>>> import numpy as np
>>> from numpy import linalg as LA
>>> np.set_printoptions(suppress=True, linewidth=120)
>>> def tidy(a):
...     return np.round(a, 1) + 0
... 
>>> mat = np.load("w.npy")
>>> mat
array([[ 1, -1, -1,  1,  1, -1, -1,  1],
       [ 1,  1,  1,  1, -1, -1, -1, -1],
       [ 1, -1,  1, -1, -1,  1, -1,  1],
       [ 1, -1,  1, -1,  1, -1,  1, -1],
       [ 1,  1,  1,  1,  1,  1,  1,  1],
       [ 1, -1, -1,  1, -1,  1,  1, -1],
       [ 1,  1, -1, -1, -1, -1,  1,  1],
       [ 1,  1, -1, -1,  1,  1, -1, -1]])
>>> mat @ mat.T
array([[8, 0, 0, 0, 0, 0, 0, 0],
       [0, 8, 0, 0, 0, 0, 0, 0],
       [0, 0, 8, 0, 0, 0, 0, 0],
       [0, 0, 0, 8, 0, 0, 0, 0],
       [0, 0, 0, 0, 8, 0, 0, 0],
       [0, 0, 0, 0, 0, 8, 0, 0],
       [0, 0, 0, 0, 0, 0, 8, 0],
       [0, 0, 0, 0, 0, 0, 0, 8]])
>>> tidy(LA.pinv(mat))
array([[ 0.1,  0.1,  0.1,  0.1,  0.1,  0.1,  0.1,  0.1],
       [-0.1,  0.1, -0.1, -0.1,  0.1, -0.1,  0.1,  0.1],
       [-0.1,  0.1,  0.1,  0.1,  0.1, -0.1, -0.1, -0.1],
       [ 0.1,  0.1, -0.1, -0.1,  0.1,  0.1, -0.1, -0.1],
       [ 0.1, -0.1, -0.1,  0.1,  0.1, -0.1, -0.1,  0.1],
       [-0.1, -0.1,  0.1, -0.1,  0.1,  0.1, -0.1,  0.1],
       [-0.1, -0.1, -0.1,  0.1,  0.1,  0.1,  0.1, -0.1],
       [ 0.1, -0.1,  0.1, -0.1,  0.1, -0.1,  0.1, -0.1]])
>>> f, v = mat[2], mat[4]
>>> f @ f
np.int64(8)
>>> f @ v
np.int64(0)
>>> p = (f @ v) / (f @ f) * f
>>> np.outer(f, v)
array([[ 1,  1,  1,  1,  1,  1,  1,  1],
       [-1, -1, -1, -1, -1, -1, -1, -1],
       [ 1,  1,  1,  1,  1,  1,  1,  1],
       [-1, -1, -1, -1, -1, -1, -1, -1],
       [-1, -1, -1, -1, -1, -1, -1, -1],
       [ 1,  1,  1,  1,  1,  1,  1,  1],
       [-1, -1, -1, -1, -1, -1, -1, -1],
       [ 1,  1,  1,  1,  1,  1,  1,  1]])
>>> tidy(LA.norm(f + v) ** 2 + LA.norm(f - v) ** 2)
np.float64(32.0)
>>> W1 = np.array([[0, 2, 0, 0, 1],
...     [-2, -2, -1, -1, 2],
...     [2, 0, 1, -2, 1],
...     [-2, 2, 0, 2, 0],
...     [0, 1, 2, -2, 1],
...     [-1, -2, 2, 0, -2],
...     [-1, -2, -1, -2, -1],
...     [1, 0, -2, 2, -2]])
>>> c = np.array([0, 0, 0, 0, 1])
>>> hid = np.maximum(mat @ W1 + c, 0)
>>> (hid > 0).astype(int)
array([[1, 1, 0, 1, 1],
       [0, 1, 0, 1, 1],
       [1, 1, 1, 1, 0],
       [1, 1, 1, 0, 1],
       [0, 0, 1, 0, 1],
       [0, 1, 1, 1, 0],
       [0, 0, 0, 1, 1],
       [0, 0, 1, 0, 1]])
>>> LA.matrix_rank(hid)
np.int64(5)
>>> tidy((hid > 0).mean(axis=0))
array([0.4, 0.6, 0.6, 0.6, 0.8])
>>> C = np.array([[1, 9, 1], [9, 0, 5], [7, 9, 7], [4, 4, 4], [2, 0, 5]])
>>> W1 @ C
array([[ 20,   0,  15],
       [-27, -31, -13],
       [  3,  19,   6],
       [ 24, -10,  16],
       [ 17,  10,  16],
       [ -9,   9,  -7],
       [-36, -26, -31],
       [ -9,  -1, -15]])
>>> E = np.load("case7.npy")
>>> tidy(E)
array([[  3.3,   2.4,   2.8,   2.4,  -1. ,   4.9,   4.1,   5.1,   0.7,   4.4],
       [  5.1,   5.2,   3.3,   5.6,   4.2,  11.3,   7.8,   7.4,   4.5,   7.2],
       [  5.9,   2.6,   4.7,   6.2,   2.9,   9.3,   8.5,   9.5,   4.8,   4.6],
       [  1.5,   1.2,  -0.2,  -3.7,  -5.8,  -0.4,   1.7,   0.3,  -4.9,   3.2],
       [  0.8,   6.1,   2.6,   6.5,   7.2,  11. ,   6.3,   2.3,   3.6,   8.1],
       [  4.4,   5.2,   3.5,   5.3,   1.9,   9.4,   4.6,   6.9,   3.7,   7.2],
       [  2.5,   6.2,   2.7,   5.5,   4.5,  10.5,   5.2,   4.2,   3.4,   8.2],
       [  3. ,   3.2,   1.4,   0.4,  -1.8,   4.6,   3.5,   3.4,  -0.8,   5.2],
       [ -3.9,  -0.5,   0.3,  -2. ,  -4. ,  -3.9,  -0.8,  -4.6,  -6.2,   1.5],
       [ -0.9,  -0.2,   0.3,  -2.2,  -3.4,  -1.3,   2.6,  -1.6,  -4.9,   1.8],
       [  4.8,   3.5,   3.6,   4.6,   1.7,   8.4,   6.4,   7.4,   3.3,   5.5],
       [  5.3,   4.8,   3.2,   5. ,   3.4,  10.7,   7.7,   7.5,   4. ,   6.8],
       [  0.3,   3. ,   0.3,  -0.4,  -0.6,   3.4,   3.3,  -0.4,  -2.4,   5. ],
       [  4.6,   6.3,   2.8,   4.5,   1.7,  10.1,   4.2,   6.4,   3.4,   8.3],
       [  1.5,   3.5,  -0.4,  -2.2,  -2.3,   3.5,   3.2,   0.1,  -3.2,   5.5],
       [  1.3,   4.2,   0.6,   0.1,  -1.2,   4.5,   2.2,   0.9,  -1.6,   6.2],
       [  1.1,   3.7,   2.1,   2.8,   0.7,   5.3,   2.9,   2.3,   0.3,   5.7],
       [ -3.1,  -2.3,  -1.8,  -7.7,  -9. ,  -7.8,  -0.9,  -5.9, -10.3,  -0.3]])
>>> np.argsort(-LA.norm(E, axis=0).round(6), kind="stable")[:3]
array([5, 9, 7])
>>> LA.cond(E) > 100
np.True_
>>> tidy(LA.norm(E, 2) / LA.norm(E))
np.float64(0.9)
>>> LA.matrix_rank(E, rtol=0.1)
np.int64(4)
>>> [round(float(x), 1) for x in LA.svd(E, compute_uv=False)[:3]]
[58.0, 22.3, 11.3]
>>> Uu, sv, Vt = LA.svd(E)
>>> evecs = Vt[:(sv > 1e-8).sum()]
>>> rng = np.random.default_rng(781056)
>>> x = E[16] + 3 * E[15] + rng.integers(2) * np.eye(10)[0]
>>> tidy(x)
array([ 5.9, 16.3,  4.1,  3. , -3. , 18.8,  9.6,  5. , -4.5, 24.3])
>>> np.allclose(evecs.T @ evecs @ x, x)
False
>>> tidy(LA.norm(x - evecs.T @ evecs @ x))
np.float64(0.8)
>>> tidy(np.diag(evecs.T @ evecs))
array([0.4, 0.3, 0.4, 0.5, 0.6, 0.4, 0.8, 0.5, 0.4, 0.5])
>>> feats = np.load("arr.npy")
>>> feats
array([[ 12,  -6,   0,   0,   0,   0],
       [ -6,  -3,  -9,   0,   0,   0],
       [ -3,   6,   9,   0,   0,   0],
       [-12,   6,   0,  -4,   2,   0],
       [  6,   3,   9,   2,   1,   3],
       [  3,  -6,  -9,   1,  -2,  -3]])
>>> def softmax(z):
...     e = np.exp(z - z.max(axis=-1, keepdims=True))
...     return e / e.sum(axis=-1, keepdims=True)
... 
>>> tidy(softmax(10 * feats[4]))
array([0., 0., 1., 0., 0., 0.])
>>> tidy(softmax(feats[4]))
array([0. , 0. , 0.9, 0. , 0. , 0. ])
>>> S = feats @ feats.T / np.sqrt(6)
>>> tidy(softmax(S)[4] @ feats)
array([6., 3., 9., 2., 1., 3.])
>>> tidy(softmax(S))
array([[1., 0., 0., 0., 0., 0.],
       [0., 1., 0., 0., 0., 0.],
       [0., 0., 1., 0., 0., 0.],
       [0., 0., 0., 1., 0., 0.],
       [0., 0., 0., 0., 1., 0.],
       [0., 0., 0., 0., 0., 1.]])
>>> np.diff(feats, axis=0)
array([[-18,   3,  -9,   0,   0,   0],
       [  3,   9,  18,   0,   0,   0],
       [ -9,   0,  -9,  -4,   2,   0],
       [ 18,  -3,   9,   6,  -1,   3],
       [ -3,  -9, -18,  -1,  -3,  -6]])
>>> tidy(feats.mean(axis=0))
array([ 0. ,  0. ,  0. , -0.2,  0.2,  0. ])
>>> np.count_nonzero(feats)
np.int64(24)
>>> LA.rank(feats)
Traceback (most recent call last):
  File "<python-input-48>", line 1, in <module>
    LA.rank(feats)
    ^^^^^^^
AttributeError: module 'numpy.linalg' has no attribute 'rank'
>>> feats - feats[0]
array([[  0,   0,   0,   0,   0,   0],
       [-18,   3,  -9,   0,   0,   0],
       [-15,  12,   9,   0,   0,   0],
       [-24,  12,   0,  -4,   2,   0],
       [ -6,   9,   9,   2,   1,   3],
       [ -9,   0,  -9,   1,  -2,  -3]])
>>> np.abs(feats).max()
np.int64(12)
>>> tidy(LA.norm(feats))
np.float64(30.2)
>>> LA.matrix_rank(feats)
np.int64(6)
>>> C = np.array([[1, 2, 0, 1, 2, 0, 2, 2, 1, 0],
...     [0, 1, 2, 1, 2, 1, 2, 1, 2, 1],
...     [2, 1, 0, 2, 0, 2, 1, 2, 1, 2]])
>>> W0 = rng.normal(size=(39, 3)) @ C + np.array([3, -3, -2, 1, -2, 3, 1, -1, 1, -2])
>>> tidy(W0)
array([[ 1. , -3.7, -2.3, -1.2, -1.7,  0.5,  0.1, -2.9, -0.2, -4.5],
       [ 6.1, -0.2, -4. ,  3.1, -1. ,  3.5,  2.8,  2.6,  1.3, -1.5],
       [ 0.9, -3.9, -5. , -2.6, -2.8, -1.7, -1.4, -3.5, -2.5, -6.7],
       [ 3.3, -5.8, -5.3, -0.3, -7. ,  2.5, -3.4, -3.2, -2.5, -2.5],
       [ 2.2, -1.7, -0.9,  0.8,  0.6,  2. ,  2.9, -0.5,  2.1, -3. ],
       [ 1.8, -2.7, -3.4, -0.9, -1.3,  0.1,  0.6, -1.8, -0.5, -4.9],
       [ 4.5, -1.1, -2. ,  2.5, -0.4,  3.7,  2.9,  1.3,  2.1, -1.3],
       [ 2.4, -3. , -0.3,  1.2, -1. ,  3.6,  1.9, -1.1,  2.2, -1.4],
       [ 2. , -6.7, -0.9,  0.6, -5.9,  5.2, -2.2, -3.9,  0.4,  0.2],
       [ 4.7, -2.9, -2.4,  2.5, -3.1,  4.9,  0.9,  0.2,  1.3, -0.1],
       [ 2.9, -0.1, -0.6,  1.6,  2.3,  2.2,  4.6,  1.1,  3.1, -2.8],
       [ 1.4, -4.1, -3.3, -1.2, -2.8,  0.5, -0.7, -3. , -1. , -4.5],
       [ 2.6, -3.8, -1.9,  0.6, -2.8,  3.1,  0.2, -1.8,  0.7, -1.9],
       [ 2.6, -3.8, -2.3,  0.5, -3. ,  2.8,  0. , -1.9,  0.3, -2.2],
       [ 5.2, -5. , -3.8,  2.3, -6.8,  5.8, -1.9, -1.2, -0.4,  0.8],
       [ 6.4,  0. , -5.2,  2.8, -1.3,  2.8,  2.4,  2.7,  0.5, -2.2],
       [ 3.9, -2.5, -2.7,  1.5, -2.2,  3.3,  1.1, -0.2,  0.8, -1.7],
       [ 6. , -1.9, -1.4,  4.3, -2.3,  6.7,  2.4,  1.8,  2.8,  1.7],
       [ 3.7, -2.7, -1.2,  2.1, -1.9,  4.5,  1.7, -0.2,  2. , -0.5],
       [ 5.2, -1.5, -3.3,  2.5, -1.9,  3.8,  1.8,  1.2,  1.1, -1.2],
       [ 1.6, -4.6, -1.6, -0.2, -3.1,  2.6, -0.4, -2.9,  0.4, -2.4],
       [ 5.8,  0.5,  3. ,  6.3,  2.4,  8.6,  7. ,  4. ,  7.3,  3.6],
       [ 6.9, -0.1, -1.6,  5. , -0.6,  6.5,  4.1,  3.6,  3.6,  1.5],
       [ 2.8, -4.4, -3.4,  0.1, -4.2,  2.4, -1.1, -2.3, -0.7, -2.6],
       [ 1.5, -6.9, -6.6, -2.8, -7.7, -0.2, -5.2, -5.4, -4.6, -5.2],
       [ 2.6, -2.6, -1.4,  0.9, -1.1,  2.8,  1.6, -0.9,  1.5, -2.2],
       [ 3.5, -2.1, -0.7,  2.2, -0.7,  4.2,  2.5,  0.2,  2.5, -0.8],
       [ 2.8, -4.5, -4. , -0.2, -4.6,  2.1, -1.5, -2.5, -1.2, -2.9],
       [ 1. , -4.1,  1.6,  0.8, -1. ,  4.1,  1.6, -2.5,  2.9, -0.9],
       [ 0.6, -5.3, -1. , -1. , -3.1,  2.1, -0.8, -4. ,  0.2, -2.9],
       [ 2.5, -1.6, -1.8,  0.6,  0.2,  1.6,  2.5, -0.3,  1.5, -3.4],
       [ 2. , -5.8, -4. , -1. , -5.6,  1.8, -2.8, -3.9, -1.9, -3.2],
       [ 2.3, -3.3, -2.3,  0.1, -2. ,  2. ,  0.6, -1.7,  0.4, -3. ],
       [ 5.7, -4.2, -5. ,  2.2, -6.4,  4.9, -1.7, -0.5, -1. , -0.1],
       [ 2.5, -5.4, -4.6, -0.8, -5.7,  1.8, -2.7, -3.3, -2.1, -3.2],
       [ 4.3, -1.5, -1.3,  2.7, -0.7,  4.4,  2.8,  1. ,  2.5, -0.6],
       [ 3.3, -5. , -5.3, -0.3, -6. ,  2. , -2.7, -2.7, -2.3, -3. ],
       [ 2.2, -4.3, -3. , -0.3, -3.5,  1.9, -0.8, -2.6, -0.5, -3.1],
       [ 6.6,  0.6, -0.1,  5.6,  1. ,  7. ,  5.5,  4.1,  5. ,  2. ]])
>>> cov = np.cov(W0, rowvar=False)
>>> tidy(W0.std(axis=0))
array([1.8, 2. , 1.9, 2. , 2.5, 2.1, 2.6, 2.4, 2.2, 2.1])
>>> np.argsort(-W0.std(axis=0).round(6), kind="stable")
array([6, 4, 7, 8, 5, 9, 3, 1, 2, 0])
>>> tidy(np.polyfit(W0[:, 3], W0[:, 7], 1))
array([ 1.1, -2.1])
>>> tidy(LA.eigvalsh(cov)[::-1])
array([35.2,  8.1,  4.5,  0. ,  0. ,  0. ,  0. ,  0. ,  0. ,  0. ])
>>> tidy(cov)
array([[3.1, 2.3, 0.1, 3.2, 1. , 2.8, 2.3, 3.6, 1.9, 2.8],
       [2.3, 4. , 1.7, 3.1, 4.4, 1.8, 4.8, 4.5, 3.5, 1.8],
       [0.1, 1.7, 3.9, 2.1, 3.5, 2.3, 3.7, 1.9, 3.9, 2.3],
       [3.2, 3.1, 2.1, 4.3, 2.8, 3.9, 4.2, 4.6, 3.9, 3.9],
       [1. , 4.4, 3.5, 2.8, 6.3, 1.3, 6.1, 4.2, 4.7, 1.3],
       [2.8, 1.8, 2.3, 3.9, 1.3, 4.4, 3. , 3.5, 3.4, 4.4],
       [2.3, 4.8, 3.7, 4.2, 6.1, 3. , 6.7, 5.4, 5.5, 3. ],
       [3.6, 4.5, 1.9, 4.6, 4.2, 3.5, 5.4, 5.7, 4.3, 3.5],
       [1.9, 3.5, 3.9, 3.9, 4.7, 3.4, 5.5, 4.3, 5. , 3.4],
       [2.8, 1.8, 2.3, 3.9, 1.3, 4.4, 3. , 3.5, 3.4, 4.4]])
>>> tidy(np.corrcoef(W0.T))
array([[1. , 0.6, 0. , 0.9, 0.2, 0.8, 0.5, 0.9, 0.5, 0.8],
       [0.6, 1. , 0.4, 0.8, 0.9, 0.4, 0.9, 0.9, 0.8, 0.4],
       [0. , 0.4, 1. , 0.5, 0.7, 0.5, 0.7, 0.4, 0.9, 0.5],
       [0.9, 0.8, 0.5, 1. , 0.5, 0.9, 0.8, 0.9, 0.8, 0.9],
       [0.2, 0.9, 0.7, 0.5, 1. , 0.3, 0.9, 0.7, 0.8, 0.3],
       [0.8, 0.4, 0.5, 0.9, 0.3, 1. , 0.5, 0.7, 0.7, 1. ],
       [0.5, 0.9, 0.7, 0.8, 0.9, 0.5, 1. , 0.9, 0.9, 0.5],
       [0.9, 0.9, 0.4, 0.9, 0.7, 0.7, 0.9, 1. , 0.8, 0.7],
       [0.5, 0.8, 0.9, 0.8, 0.8, 0.7, 0.9, 0.8, 1. , 0.7],
       [0.8, 0.4, 0.5, 0.9, 0.3, 1. , 0.5, 0.7, 0.7, 1. ]])
>>> Uu, sv, Vt = LA.svd(W0)
>>> tidy(sv)
array([45.7, 36. , 14.1, 12.8,  0. ,  0. ,  0. ,  0. ,  0. ,  0. ])
>>> out = Uu[:, :4] @ np.diag(sv[:4]) @ Vt[:4]
>>> tidy(LA.norm(W0 - out) / LA.norm(W0))
np.float64(0.0)
>>> LA.matrix_rank(W0, rtol=0.05)
np.int64(4)
>>> tidy(np.abs(W0 - out).max())
np.float64(0.0)
>>> rank = LA.matrix_rank(W0)
>>> rank
np.int64(4)
>>> N = LA.svd(W0)[2][rank:].T
>>> np.allclose(W0 @ N, 0)
True
>>> LA.matrix_rank(W0.T @ W0), LA.matrix_rank(W0 @ W0.T)
(np.int64(4), np.int64(4))
>>> [int(LA.matrix_rank(np.delete(W0, i, axis=0))) for i in range(39)]
[4, 4, 4, 4, 4, 4, 4, 4, 4, 4, 4, 4, 4, 4, 4, 4, 4, 4, 4, 4, 4, 4, 4, 4, 4, 4, 4, 4, 4, 4, 4, 4, 4, 4, 4, 4, 4, 4, 4]
>>> [int(LA.matrix_rank(W0[:, :j + 1])) for j in range(10)]
[1, 2, 3, 4, 4, 4, 4, 4, 4, 4]
>>> [int(LA.matrix_rank(W0[:i])) for i in range(1, len(W0) + 1)]
[1, 2, 3, 4, 4, 4, 4, 4, 4, 4, 4, 4, 4, 4, 4, 4, 4, 4, 4, 4, 4, 4, 4, 4, 4, 4, 4, 4, 4, 4, 4, 4, 4, 4, 4, 4, 4, 4, 4]
>>> lab = W0[:, 3] > np.median(W0[:, 3])
>>> f = W0[lab].mean(axis=0) - W0[~lab].mean(axis=0)
>>> tidy(f)
array([2.5, 2.5, 1.4, 3.2, 2.2, 2.8, 3.3, 3.6, 2.9, 2.8])
